$ ipython --no-banner

In [1]: import numpy as np

In [2]: np.set_printoptions(precision=2, suppress=True, linewidth=140, floatmode="fixed")

In [3]: feats = np.loadtxt("test18.csv", delimiter=",")

In [4]: feats.round(2) + 0
Out[4]: 
array([[ 0.15,  0.11,  0.03, -0.04, -0.12,  0.14,  0.00, -0.24, -0.13,  0.03],
       [ 0.11,  0.29,  0.07,  0.03, -0.16,  0.23,  0.24, -0.13,  0.14, -0.13],
       [ 0.03,  0.07,  0.04, -0.08,  0.01,  0.11,  0.03, -0.06,  0.09,  0.04],
       [-0.04,  0.03, -0.08,  0.31, -0.19, -0.20,  0.14,  0.12, -0.13, -0.28],
       [-0.12, -0.16,  0.01, -0.19,  0.26, -0.02, -0.14,  0.16,  0.20,  0.19],
       [ 0.14,  0.23,  0.11, -0.20, -0.02,  0.34,  0.10, -0.22,  0.19,  0.09],
       [ 0.00,  0.24,  0.03,  0.14, -0.14,  0.10,  0.29,  0.06,  0.20, -0.24],
       [-0.24, -0.13, -0.06,  0.12,  0.16, -0.22,  0.06,  0.41,  0.25, -0.11],
       [-0.13,  0.14,  0.09, -0.13,  0.20,  0.19,  0.20,  0.25,  0.60,  0.00],
       [ 0.03, -0.13,  0.04, -0.28,  0.19,  0.09, -0.24, -0.11,  0.00,  0.31]])

In [5]: # applying it twice changes nothing

In [6]: np.allclose(feats[:-1].T @ np.linalg.lstsq(feats[:-1].T, feats[-1])[0], feats[-1])
Out[6]: True

In [7]: np.unique(feats.round(6), axis=0).shape
Out[7]: (10, 10)

In [8]: np.round(np.linalg.norm(feats, 2) / np.linalg.norm(feats), 2)
Out[8]: np.float64(0.58)

In [9]: np.argsort(-np.linalg.norm(feats, axis=0).round(6), kind="stable")[:3]
Out[9]: array([8, 7, 5])

In [10]: np.linalg.cond(feats) > 100
Out[10]: np.True_

In [11]: w, V = np.linalg.eigh(feats)

In [12]: np.round(V.T @ feats @ V, 2) + 0
Out[12]: 
array([[0.00, 0.00, 0.00, 0.00, 0.00, 0.00, 0.00, 0.00, 0.00, 0.00],
       [0.00, 0.00, 0.00, 0.00, 0.00, 0.00, 0.00, 0.00, 0.00, 0.00],
       [0.00, 0.00, 0.00, 0.00, 0.00, 0.00, 0.00, 0.00, 0.00, 0.00],
       [0.00, 0.00, 0.00, 0.00, 0.00, 0.00, 0.00, 0.00, 0.00, 0.00],
       [0.00, 0.00, 0.00, 0.00, 0.00, 0.00, 0.00, 0.00, 0.00, 0.00],
       [0.00, 0.00, 0.00, 0.00, 0.00, 0.00, 0.00, 0.00, 0.00, 0.00],
       [0.00, 0.00, 0.00, 0.00, 0.00, 0.00, 0.00, 0.00, 0.00, 0.00],
       [0.00, 0.00, 0.00, 0.00, 0.00, 0.00, 0.00, 1.00, 0.00, 0.00],
       [0.00, 0.00, 0.00, 0.00, 0.00, 0.00, 0.00, 0.00, 1.00, 0.00],
       [0.00, 0.00, 0.00, 0.00, 0.00, 0.00, 0.00, 0.00, 0.00, 1.00]])

In [13]: np.round(V @ np.diag(w) @ V.T, 2) + 0
Out[13]: 
array([[ 0.15,  0.11,  0.03, -0.04, -0.12,  0.14,  0.00, -0.24, -0.13,  0.03],
       [ 0.11,  0.29,  0.07,  0.03, -0.16,  0.23,  0.24, -0.13,  0.14, -0.13],
       [ 0.03,  0.07,  0.04, -0.08,  0.01,  0.11,  0.03, -0.06,  0.09,  0.04],
       [-0.04,  0.03, -0.08,  0.31, -0.19, -0.20,  0.14,  0.12, -0.13, -0.28],
       [-0.12, -0.16,  0.01, -0.19,  0.26, -0.02, -0.14,  0.16,  0.20,  0.19],
       [ 0.14,  0.23,  0.11, -0.20, -0.02,  0.34,  0.10, -0.22,  0.19,  0.09],
       [ 0.00,  0.24,  0.03,  0.14, -0.14,  0.10,  0.29,  0.06,  0.20, -0.24],
       [-0.24, -0.13, -0.06,  0.12,  0.16, -0.22,  0.06,  0.41,  0.25, -0.11],
       [-0.13,  0.14,  0.09, -0.13,  0.20,  0.19,  0.20,  0.25,  0.60,  0.00],
       [ 0.03, -0.13,  0.04, -0.28,  0.19,  0.09, -0.24, -0.11,  0.00,  0.31]])

In [14]: np.unique(w.round(6) + 0, return_counts=True)[1]
Out[14]: array([7, 3])

In [15]: np.linalg.eigvalsh(feats + 4 * np.eye(10))
Out[15]: array([4.00, 4.00, 4.00, 4.00, 4.00, 4.00, 4.00, 5.00, 5.00, 5.00])

In [16]: round(w.sum(), 2), round(np.trace(feats), 2)
Out[16]: (np.float64(3.0), np.float64(3.0))

In [17]: (w > 1e-8).sum(), (w < -1e-8).sum()
Out[17]: (np.int64(3), np.int64(0))

In [18]: np.round(np.linalg.svd(feats, compute_uv=False), 2) + 0
Out[18]: array([1.00, 1.00, 1.00, 0.00, 0.00, 0.00, 0.00, 0.00, 0.00, 0.00])

In [19]: w.round(2) + 0
Out[19]: array([0.00, 0.00, 0.00, 0.00, 0.00, 0.00, 0.00, 1.00, 1.00, 1.00])

In [20]: np.round(np.linalg.eigvalsh(feats @ feats), 2) + 0
Out[20]: array([0.00, 0.00, 0.00, 0.00, 0.00, 0.00, 0.00, 1.00, 1.00, 1.00])

In [21]: left, sv, Vt = np.linalg.svd(feats)

In [22]: V = Vt[:(sv > 1e-8).sum()]

In [23]: rng = np.random.default_rng(31)

In [24]: x = feats[8] + 3 * feats[5] + rng.integers(2) * np.eye(10)[7]

In [25]: x
Out[25]: array([ 0.28,  0.83,  0.43, -0.72,  0.15,  1.20,  0.49,  0.59,  1.16,  0.28])

In [26]: np.round(V.T @ V, 2) + 0
Out[26]: 
array([[ 0.15,  0.11,  0.03, -0.04, -0.12,  0.14,  0.00, -0.24, -0.13,  0.03],
       [ 0.11,  0.29,  0.07,  0.03, -0.16,  0.23,  0.24, -0.13,  0.14, -0.13],
       [ 0.03,  0.07,  0.04, -0.08,  0.01,  0.11,  0.03, -0.06,  0.09,  0.04],
       [-0.04,  0.03, -0.08,  0.31, -0.19, -0.20,  0.14,  0.12, -0.13, -0.28],
       [-0.12, -0.16,  0.01, -0.19,  0.26, -0.02, -0.14,  0.16,  0.20,  0.19],
       [ 0.14,  0.23,  0.11, -0.20, -0.02,  0.34,  0.10, -0.22,  0.19,  0.09],
       [ 0.00,  0.24,  0.03,  0.14, -0.14,  0.10,  0.29,  0.06,  0.20, -0.24],
       [-0.24, -0.13, -0.06,  0.12,  0.16, -0.22,  0.06,  0.41,  0.25, -0.11],
       [-0.13,  0.14,  0.09, -0.13,  0.20,  0.19,  0.20,  0.25,  0.60,  0.00],
       [ 0.03, -0.13,  0.04, -0.28,  0.19,  0.09, -0.24, -0.11,  0.00,  0.31]])

In [27]: np.round(np.linalg.norm(x - V.T @ V @ x), 2)
Out[27]: np.float64(0.77)

In [28]: np.linalg.matrix_rank(np.vstack([feats, x]))
Out[28]: np.int64(4)

In [29]: E = np.load("run11.npy")

In [30]: E
Out[30]: 
array([[ 8, -4, -3,  5],
       [-4,  9,  5, -3],
       [-3,  5, 15, -4],
       [ 5, -3, -4, 12]])

In [31]: (E - E.T) / 2
Out[31]: 
array([[0.00, 0.00, 0.00, 0.00],
       [0.00, 0.00, 0.00, 0.00],
       [0.00, 0.00, 0.00, 0.00],
       [0.00, 0.00, 0.00, 0.00]])

In [32]: np.allclose(E @ E.T, E.T @ E)
Out[32]: True

In [33]: np.allclose(E, E.T)
Out[33]: True

In [34]: round(float(np.abs(np.linalg.eigvals(E)).max()), 2)
Out[34]: 23.5

In [35]: low = np.linalg.cholesky(E)

In [36]: np.linalg.eigvalsh(E).min() > 0
Out[36]: np.True_

In [37]: round(np.prod(np.diag(low)) ** 2, 2), round(float(np.linalg.det(E)), 2)
Out[37]: (np.float64(5805.0), 5805.0)

In [38]: low
Out[38]: 
array([[ 2.83,  0.00,  0.00,  0.00],
       [-1.41,  2.65,  0.00,  0.00],
       [-1.06,  1.32,  3.48,  0.00],
       [ 1.77, -0.19, -0.54,  2.92]])

In [39]: low @ low.T
Out[39]: 
array([[ 8.00, -4.00, -3.00,  5.00],
       [-4.00,  9.00,  5.00, -3.00],
       [-3.00,  5.00, 15.00, -4.00],
       [ 5.00, -3.00, -4.00, 12.00]])

In [40]: x = np.array([2, 0, 1, 2])

In [41]: target = low @ x

In [42]: target
Out[42]: array([ 5.66, -2.83,  1.36,  8.84])

In [43]: np.linalg.solve(low, target + low[:, 1])
Out[43]: array([2.00, 1.00, 1.00, 2.00])

In [44]: np.linalg.solve(low.T, low[0])
Out[44]: array([1.00, 0.00, 0.00, 0.00])

In [45]: np.round(np.linalg.solve(low, low[:, 2]), 2) + 0
Out[45]: array([0.00, 0.00, 1.00, 0.00])

In [46]: O = E.astype(float).copy()

In [47]: for j in range(4):
    ...:     O[:, j] -= O[:, :j] @ (O[:, :j].T @ O[:, j])
    ...:     O[:, j] /= np.linalg.norm(O[:, j])
    ...: 

In [48]: O
Out[48]: 
array([[ 0.75,  0.42,  0.14, -0.49],
       [-0.37,  0.81, -0.45, -0.01],
       [-0.28,  0.35,  0.88,  0.13],
       [ 0.47,  0.19, -0.06,  0.86]])

In [49]: K = np.loadtxt("out2.csv", delimiter=",")

In [50]: K
Out[50]: 
array([[  9.59,  10.21,  -1.21,  -7.86,  -4.52, -10.95],
       [ 10.65,  11.11,  -4.07,  -6.71,  -4.46,  -9.03],
       [ 10.41,  10.10, -13.41,   0.41,  -2.42,   1.95],
       [ -6.74,  -6.03,  14.94,  -4.89,   0.29,  -8.42],
       [  0.70,   1.66,  11.16,  -8.89,  -2.64, -13.65],
       [ -5.46,  -6.35,  -5.95,   9.38,   3.93,  13.82],
       [ -8.68,  -8.14,  14.70,  -2.94,   1.30,  -5.65],
       [  0.63,   1.59,  11.21,  -8.87,  -2.61, -13.63],
       [ 11.32,  11.26, -11.28,  -2.00,  -3.31,  -1.67],
       [ -0.65,   0.29,  12.25,  -8.46,  -2.19, -13.16],
       [  3.40,   4.34,   8.49,  -9.38,  -3.43, -14.07]])

In [51]: left, sv, Vt = np.linalg.svd(K)

In [52]: sv.round(2) + 0
Out[52]: array([50.76, 42.70,  0.00,  0.00,  0.00,  0.00])

In [53]: B = left[:, :2] @ np.diag(sv[:2]) @ Vt[:2]

In [54]: np.linalg.matrix_rank(K, rtol=0.05)
Out[54]: np.int64(2)

In [55]: round(float(np.abs(K - B).max()), 2)
Out[55]: 0.0

In [56]: M = np.load("data.npy")

In [57]: M
Out[57]: 
array([[ 1.00, -0.89,  0.81],
       [ 1.00,  0.72,  0.99],
       [ 0.79,  0.06,  0.56],
       [ 0.32, -0.21,  0.01],
       [ 0.85, -0.49,  0.24],
       [ 0.81,  0.72,  0.87],
       [ 1.00,  0.85,  1.00],
       [ 0.52, -0.12,  0.22],
       [ 0.95,  0.87,  0.97],
       [-1.00,  0.83, -0.60],
       [-0.62, -0.89, -0.91],
       [ 1.00, -0.96,  0.97],
       [ 0.34, -0.98, -0.94],
       [ 0.80, -0.79, -0.26],
       [ 0.98,  0.99,  1.00],
       [ 1.00, -0.96,  0.56],
       [-0.98,  0.82, -0.26],
       [ 1.00,  0.00,  0.98],
       [-1.00,  0.94, -0.47],
       [ 1.00, -1.00,  0.17],
       [ 0.73,  0.58,  0.78],
       [ 0.55, -0.26,  0.12],
       [ 0.99, -0.99, -0.73],
       [-1.00, -0.62, -0.98]])

In [58]: z = rng.permutation(3)

In [59]: B = M[:, z] * rng.choice([-1, 1], 3)

In [60]: B
Out[60]: 
array([[ 0.89,  1.00,  0.81],
       [-0.72,  1.00,  0.99],
       [-0.06,  0.79,  0.56],
       [ 0.21,  0.32,  0.01],
       [ 0.49,  0.85,  0.24],
       [-0.72,  0.81,  0.87],
       [-0.85,  1.00,  1.00],
       [ 0.12,  0.52,  0.22],
       [-0.87,  0.95,  0.97],
       [-0.83, -1.00, -0.60],
       [ 0.89, -0.62, -0.91],
       [ 0.96,  1.00,  0.97],
       [ 0.98,  0.34, -0.94],
       [ 0.79,  0.80, -0.26],
       [-0.99,  0.98,  1.00],
       [ 0.96,  1.00,  0.56],
       [-0.82, -0.98, -0.26],
       [-0.00,  1.00,  0.98],
       [-0.94, -1.00, -0.47],
       [ 1.00,  1.00,  0.17],
       [-0.58,  0.73,  0.78],
       [ 0.26,  0.55,  0.12],
       [ 0.99,  0.99, -0.73],
       [ 0.62, -1.00, -0.98]])

In [61]: left, _, Vt = np.linalg.svd(M.T @ B)

In [62]: np.round(np.linalg.lstsq(M, B)[0], 2) + 0
Out[62]: 
array([[ 0.00,  1.00,  0.00],
       [-1.00,  0.00,  0.00],
       [ 0.00,  0.00,  1.00]])
